% ipython --no-banner

In [1]: import numpy as np

In [2]: import numpy.linalg as la

In [3]: np.set_printoptions(suppress=True, linewidth=100)

In [4]: data = np.array([[-1, 2, -4, 2, -2],
   ...:     [0, -1, 0, 0, -1],
   ...:     [2, 2, 2, -1, -1],
   ...:     [1, -1, -4, 2, 2]])

In [5]: left, sv, vt = la.svd(data, full_matrices=False)

In [6]: sv.round(2)
Out[6]: array([6.75, 4.12, 2.61, 1.26])

In [7]: np.round(sv / sv[0], 2)
Out[7]: array([1.  , 0.61, 0.39, 0.19])

In [8]: round(float(np.sqrt((sv ** 2).sum())), 2), round(la.norm(data), 2)
Out[8]: (8.43, np.float64(8.43))

In [9]: np.round(left.T @ left, 2) + 0
Out[9]: 
array([[1., 0., 0., 0.],
       [0., 1., 0., 0.],
       [0., 0., 1., 0.],
       [0., 0., 0., 1.]])

In [10]: np.round(vt @ vt.T, 2) + 0
Out[10]: 
array([[1., 0., 0., 0.],
       [0., 1., 0., 0.],
       [0., 0., 1., 0.],
       [0., 0., 0., 1.]])

In [11]: B = data / la.norm(data, axis=1)
---------------------------------------------------------------------------
ValueError                                Traceback (most recent call last)
Cell In[11], line 1
----> 1 B = data / la.norm(data, axis=1)

ValueError: operands could not be broadcast together with shapes (4,5) (4,) 

In [12]: B = data / la.norm(data, axis=1, keepdims=True)

In [13]: cov = B @ B.T

In [14]: np.round(la.norm(B, axis=1), 2)
Out[14]: array([1., 1., 1., 1.])

In [15]: (cov - 2 * np.eye(4)).round(6).argmax(axis=1)
Out[15]: array([3, 0, 1, 0])

In [16]: (np.abs(cov) > 0.9).astype(int)
Out[16]: 
array([[1, 0, 0, 0],
       [0, 1, 0, 0],
       [0, 0, 1, 0],
       [0, 0, 0, 1]])

In [17]: u, r1 = data[3], data[1]

In [18]: u @ r1
Out[18]: np.int64(-1)

In [19]: p = (u @ r1) / (u @ u) * u

In [20]: (r1 - p) @ u
Out[20]: np.float64(0.0)

In [21]: np.outer(u, r1)
Out[21]: 
array([[ 0, -1,  0,  0, -1],
       [ 0,  1,  0,  0,  1],
       [ 0,  4,  0,  0,  4],
       [ 0, -2,  0,  0, -2],
       [ 0, -2,  0,  0, -2]])

In [22]: la.matrix_rank(np.outer(u, r1))
Out[22]: np.int64(1)

In [23]: x = np.array([-2, 3, 1, -3, -3])

In [24]: data @ x
Out[24]: array([  4,   0,  10, -21])

In [25]: x @ data
---------------------------------------------------------------------------
ValueError                                Traceback (most recent call last)
Cell In[25], line 1
----> 1 x @ data

ValueError: matmul: Input operand 1 has a mismatch in its core dimension 0, with gufunc signature (n?,k),(k,m?)->(n?,m?) (size 4 is different from 5)

In [26]: data @ np.ones(5)
Out[26]: array([-3., -2.,  4.,  0.])

In [27]: la.norm(data @ x) <= la.norm(data, 2) * la.norm(x) + 1e-9
Out[27]: np.True_

In [28]: (data @ x).argmax()
Out[28]: np.int64(2)

In [29]: E = np.loadtxt("sample6.csv", delimiter=",")

In [30]: E
Out[30]: 
array([[ 0.,  0.,  9.,  5.,  8., -8.],
       [ 0.,  0.,  2., -3., -6.,  1.],
       [-9., -2.,  0.,  7.,  0., -5.],
       [-5.,  3., -7.,  0.,  2.,  3.],
       [-8.,  6.,  0., -2.,  0., -6.],
       [ 8., -1.,  5., -3.,  6.,  0.]])

In [31]: np.trace(E)
Out[31]: np.float64(0.0)

In [32]: round(la.det(E), 2)
Out[32]: np.float64(53824.0)

In [33]: assert E == E.T
---------------------------------------------------------------------------
ValueError                                Traceback (most recent call last)
Cell In[33], line 1
----> 1 assert E == E.T

ValueError: The truth value of an array with more than one element is ambiguous. Use a.any() or a.all()

In [34]: np.allclose(E @ E.T, E.T @ E)
Out[34]: True

In [35]: E @ E
Out[35]: 
array([[-234.,   53.,  -75.,   71.,  -38.,  -78.],
       [  53.,  -50.,   26.,   23.,    0.,   17.],
       [ -75.,   26., -159.,  -24.,  -76.,   91.],
       [  71.,   23.,  -24.,  -96.,  -40.,   66.],
       [ -38.,    0.,  -76.,  -40., -140.,   64.],
       [ -78.,   17.,   91.,   66.,   64., -135.]])

In [36]: round(float(np.abs(la.eigvals(E)).max()), 2)
Out[36]: 18.03

In [37]: B = np.array([[0, 1, 1], [0, 0, 1], [2, 2, 2], [1, 1, 0], [0, 1, 2], [2, 2, 1]])

In [38]: np.vstack([E, B.T]).shape
Out[38]: (9, 6)

In [39]: E @ B
Out[39]: 
array([[  7.,  15.,  26.],
       [  3.,  -3.,  -7.],
       [ -3., -12., -16.],
       [ -8., -11.,  -9.],
       [-14., -22.,  -8.],
       [  7.,  21.,  29.]])

In [40]: np.einsum("ij,ij->i", E, E)
Out[40]: array([234.,  50., 159.,  96., 140., 135.])

In [41]: cov = E.T @ E

In [42]: np.diag(cov)
Out[42]: array([234.,  50., 159.,  96., 140., 135.])

In [43]: la.matrix_rank(cov)
Out[43]: np.int64(6)

In [44]: np.round(la.eigvalsh(cov)[::-1], 2)
Out[44]: array([324.9 , 324.9 ,  80.03,  80.03,   2.07,   2.07])

In [45]: np.round(la.svd(E, compute_uv=False) ** 2, 2)
Out[45]: array([324.9 , 324.9 ,  80.03,  80.03,   2.07,   2.07])

In [46]: (E @ E.T).shape
Out[46]: (6, 6)

In [47]: feats = np.load("a.npy")

In [48]: feats
Out[48]: 
array([[ 0.,  4.,  0.,  0.,  2.,  0.,  2.,  1.,  2.,  0.],
       [ 5.,  1.,  0.,  0.,  2.,  2.,  1.,  2.,  0.,  0.],
       [ 0.,  0.,  1., -2., -3.,  3.,  1., -3.,  0., -1.],
       [ 0.,  0.,  2.,  3., -1., -2.,  3.,  3., -3., -1.],
       [ 0.,  0., -2.,  1.,  2., -2.,  2., -1., -2.,  1.],
       [ 0.,  0., -3.,  0.,  0.,  0.,  0., -3.,  2.,  3.],
       [ 0.,  0.,  2.,  1.,  1., -2., -2.,  1.,  1., -1.],
       [ 0.,  0.,  3., -1., -2.,  1.,  3.,  0., -2.,  1.],
       [ 0.,  0., -3., -3.,  0.,  0.,  3., -1.,  2., -3.],
       [ 0.,  0.,  2.,  1., -3.,  0., -2., -1., -3., -2.]])

In [49]: np.unravel_index(np.abs(feats).argmax(), feats.shape)
Out[49]: (np.int64(1), np.int64(0))

In [50]: feats.mean(axis=0)
Out[50]: array([ 0.5,  0.5,  0.2,  0. , -0.2,  0. ,  1.1, -0.2, -0.3, -0.3])

In [51]: la.rank(feats)
---------------------------------------------------------------------------
AttributeError                            Traceback (most recent call last)
Cell In[51], line 1
----> 1 la.rank(feats)

AttributeError: module 'numpy.linalg' has no attribute 'rank'

In [52]: feats.sum(axis=1)
Out[52]: array([11., 13., -4.,  4., -1., -1.,  1.,  3., -5., -8.])

In [53]: q, R = la.qr(feats)

In [54]: np.round(np.abs(np.diag(R)), 2)
Out[54]: array([5.  , 4.  , 6.63, 4.77, 3.9 , 2.4 , 5.63, 3.06, 2.98, 2.73])

In [55]: np.allclose(R.T @ R, feats.T @ feats)
Out[55]: True

In [56]: X = np.load("w.npy")

In [57]: X
Out[57]: 
array([[ 0.92, -0.78,  0.46, -1.66,  3.05],
       [-1.82,  2.38, -0.14,  2.38, -3.64],
       [ 1.4 , -2.1 , -0.14, -1.54,  2.03],
       [-0.57, -0.37, -1.07,  1.95, -4.33],
       [-0.48,  0.82,  0.14,  0.42, -0.41],
       [-0.96,  1.14, -0.18,  1.38, -2.25],
       [ 0.51, -1.09, -0.35, -0.21, -0.19],
       [ 0.47,  0.27,  0.85, -1.57,  3.47]])

In [58]: left, sv, vt = la.svd(X)

In [59]: np.argmax(sv[:-1] / (sv[1:] + 1e-6)) + 1
Out[59]: np.int64(2)

In [60]: B = left[:, :2] @ np.diag(sv[:2]) @ vt[:2]

In [61]: B.round(2)
Out[61]: 
array([[ 0.92, -0.78,  0.46, -1.66,  3.05],
       [-1.82,  2.38, -0.14,  2.38, -3.64],
       [ 1.4 , -2.1 , -0.14, -1.54,  2.03],
       [-0.57, -0.37, -1.07,  1.95, -4.33],
       [-0.48,  0.82,  0.14,  0.42, -0.41],
       [-0.96,  1.14, -0.18,  1.38, -2.25],
       [ 0.51, -1.09, -0.35, -0.21, -0.19],
       [ 0.47,  0.27,  0.85, -1.57,  3.47]])

In [62]: np.round(la.norm(X - B, 2), 2), np.round(sv[2], 2)
Out[62]: (np.float64(0.0), np.float64(0.0))

In [63]: np.round(np.abs(X - B).max(), 2)
Out[63]: np.float64(0.0)

In [64]: arr = np.load("test5.npy")

In [65]: arr.round(2)
Out[65]: 
array([[ 0.15, -1.4 , -1.12, -0.41,  0.11, -1.36, -0.09, -0.13],
       [-0.41,  1.13, -1.15, -0.77, -0.06, -0.46,  1.17,  0.15],
       [-0.18, -1.25, -0.43, -0.8 ,  0.7 ,  0.72,  0.82,  0.2 ],
       [ 0.1 , -0.14, -0.42, -0.82,  0.03,  0.07, -0.36, -1.58],
       [-0.39, -0.43, -0.49,  1.21, -0.43, -0.23,  0.01, -0.33],
       [-0.65, -0.07, -0.47,  0.16, -0.88,  0.21, -1.03,  0.26],
       [-0.04,  0.76, -1.02,  1.19, -0.02,  1.05, -0.17, -0.84],
       [ 1.42, -0.3 , -0.32, -0.1 ,  0.62,  0.29, -0.34,  0.63],
       [-0.15, -0.59, -0.76, -0.42, -0.42,  0.74, -1.15,  0.76],
       [ 0.4 ,  0.09,  0.55,  0.08, -1.5 , -0.05,  0.84, -0.63]])

In [66]: x = np.array([-2, 5, 1, 5, 3, -5, -3, 2])

In [67]: np.sign((arr @ x).round(6))
Out[67]: array([-1.,  1., -1., -1.,  1.,  1.,  1., -1., -1., -1.])

In [68]: np.round(arr @ np.ones(8), 2)
Out[68]: array([-4.25, -0.41, -0.22, -3.12, -1.1 , -2.46,  0.92,  1.9 , -1.99, -0.22])

In [69]: np.round((arr * x).sum(axis=1), 2)
Out[69]: array([ -3.39,   0.4 , -13.85,  -7.8 ,   3.33,   1.18,   2.31,  -2.53,  -5.49,  -7.47])

In [70]: x = np.array([-1, -5, -2, 4, -3, 4, 4, 0])

In [71]: rhs = arr @ x

In [72]: np.round(la.pinv(arr) @ arr, 2) + 0
Out[72]: 
array([[1., 0., 0., 0., 0., 0., 0., 0.],
       [0., 1., 0., 0., 0., 0., 0., 0.],
       [0., 0., 1., 0., 0., 0., 0., 0.],
       [0., 0., 0., 1., 0., 0., 0., 0.],
       [0., 0., 0., 0., 1., 0., 0., 0.],
       [0., 0., 0., 0., 0., 1., 0., 0.],
       [0., 0., 0., 0., 0., 0., 1., 0.],
       [0., 0., 0., 0., 0., 0., 0., 1.]])

In [73]: np.round(la.solve(arr.T @ arr, arr.T @ rhs), 2) + 0
Out[73]: array([-1., -5., -2.,  4., -3.,  4.,  4.,  0.])

In [74]: rng = np.random.default_rng(6598)

In [75]: rhs = rhs + 0.3 * rng.normal(size=10)

In [76]: rhs.round(2)
Out[76]: array([ 1.46, -3.21,  8.02, -3.08,  8.54,  2.48,  6.21, -1.5 ,  2.33,  6.2 ])

In [77]: b, *_ = la.lstsq(arr, rhs)

In [78]: np.round(arr.T @ (rhs - arr @ b), 2) + 0
Out[78]: array([0., 0., 0., 0., 0., 0., 0., 0.])

In [79]: np.round(la.norm(rhs - arr @ b), 2)
Out[79]: np.float64(0.58)

In [80]: left, sv = la.svd(arr)
---------------------------------------------------------------------------
ValueError                                Traceback (most recent call last)
Cell In[80], line 1
----> 1 left, sv = la.svd(arr)

ValueError: too many values to unpack (expected 2)

In [81]: left, sv, vt = la.svd(arr, full_matrices=False)

In [82]: np.allclose(left * sv @ vt, arr)
Out[82]: True

In [83]: np.round(left.T @ arr @ vt.T, 2) + 0
Out[83]: 
array([[3.  , 0.  , 0.  , 0.  , 0.  , 0.  , 0.  , 0.  ],
       [0.  , 2.7 , 0.  , 0.  , 0.  , 0.  , 0.  , 0.  ],
       [0.  , 0.  , 2.43, 0.  , 0.  , 0.  , 0.  , 0.  ],
       [0.  , 0.  , 0.  , 2.19, 0.  , 0.  , 0.  , 0.  ],
       [0.  , 0.  , 0.  , 0.  , 1.97, 0.  , 0.  , 0.  ],
       [0.  , 0.  , 0.  , 0.  , 0.  , 1.77, 0.  , 0.  ],
       [0.  , 0.  , 0.  , 0.  , 0.  , 0.  , 1.59, 0.  ],
       [0.  , 0.  , 0.  , 0.  , 0.  , 0.  , 0.  , 1.43]])

In [84]: np.abs(left[:, 0]).round(6).argmax()
Out[84]: np.int64(0)

In [85]: sv.round(2)
Out[85]: array([3.  , 2.7 , 2.43, 2.19, 1.97, 1.77, 1.59, 1.43])

In [86]: np.round(np.cumsum(sv ** 2) / np.sum(sv ** 2), 2)
Out[86]: array([0.23, 0.42, 0.58, 0.7 , 0.8 , 0.88, 0.95, 1.  ])

In [87]: np.round(np.sqrt((sv ** 2).sum()), 2), round(float(la.norm(arr)), 2)
Out[87]: (np.float64(6.21), 6.21)

In [88]: np.round(np.abs(vt[0]), 2)
Out[88]: array([0.13, 0.65, 0.25, 0.49, 0.36, 0.16, 0.11, 0.31])

In [89]: mat = np.load("case8.npy")

In [90]: mat
Out[90]: 
array([[ 2,  1,  2,  2,  2,  3, -1,  3, -2],
       [ 0,  1,  0,  1, -1, -1,  3, -2, -3],
       [ 0,  1,  0,  1, -1, -1,  3, -2, -3]])

In [91]: u, r1 = mat[2], mat[1]

In [92]: u @ u
Out[92]: np.int64(26)

In [93]: u @ r1
Out[93]: np.int64(26)

In [94]: p = (u @ r1) / (u @ u) * u

In [95]: la.matrix_rank(np.outer(u, r1))
Out[95]: np.int64(1)

In [96]: p
Out[96]: array([ 0.,  1.,  0.,  1., -1., -1.,  3., -2., -3.])

In [97]: r1 - p
Out[97]: array([0., 0., 0., 0., 0., 0., 0., 0., 0.])

In [98]: np.outer(u, r1)
Out[98]: 
array([[ 0,  0,  0,  0,  0,  0,  0,  0,  0],
       [ 0,  1,  0,  1, -1, -1,  3, -2, -3],
       [ 0,  0,  0,  0,  0,  0,  0,  0,  0],
       [ 0,  1,  0,  1, -1, -1,  3, -2, -3],
       [ 0, -1,  0, -1,  1,  1, -3,  2,  3],
       [ 0, -1,  0, -1,  1,  1, -3,  2,  3],
       [ 0,  3,  0,  3, -3, -3,  9, -6, -9],
       [ 0, -2,  0, -2,  2,  2, -6,  4,  6],
       [ 0, -3,  0, -3,  3,  3, -9,  6,  9]])

In [99]: la.matrix_rank(mat, rtol=0.1)
Out[99]: np.int64(2)

In [100]: np.argsort(-la.norm(mat, axis=0).round(6), kind="stable")[:3]
Out[100]: array([8, 6, 7])

In [101]: [round(float(x), 2) for x in la.svd(mat, compute_uv=False)[:3]]
Out[101]: [7.43, 6.06, 0.0]

In [102]: np.round(la.norm(mat, 2) / la.norm(mat), 2)
Out[102]: np.float64(0.78)

In [103]: w1 = np.array([[9, 2, 9, 9],
     ...:     [4, 7, 2, 4],
     ...:     [5, 6, 3, 7],
     ...:     [6, 7, 9, 0],
     ...:     [0, 8, 9, 5],
     ...:     [6, 9, 1, 1],
     ...:     [9, 7, 1, 8],
     ...:     [3, 9, 6, 5],
     ...:     [6, 3, 7, 9]])

In [104]: b = np.array([0, 7, 8, 5])

In [105]: hid = np.maximum(mat @ w1 + b, 0)

In [106]: la.matrix_rank(hid)
Out[106]: np.int64(2)

In [107]: basis = np.array([[4, 4, 3], [3, 1, -5], [-6, -1, -6], [-9, 3, 1]])

In [108]: hid @ basis
Out[108]: 
array([[-340,  354, -768],
       [  28,   28,   21],
       [  28,   28,   21]])
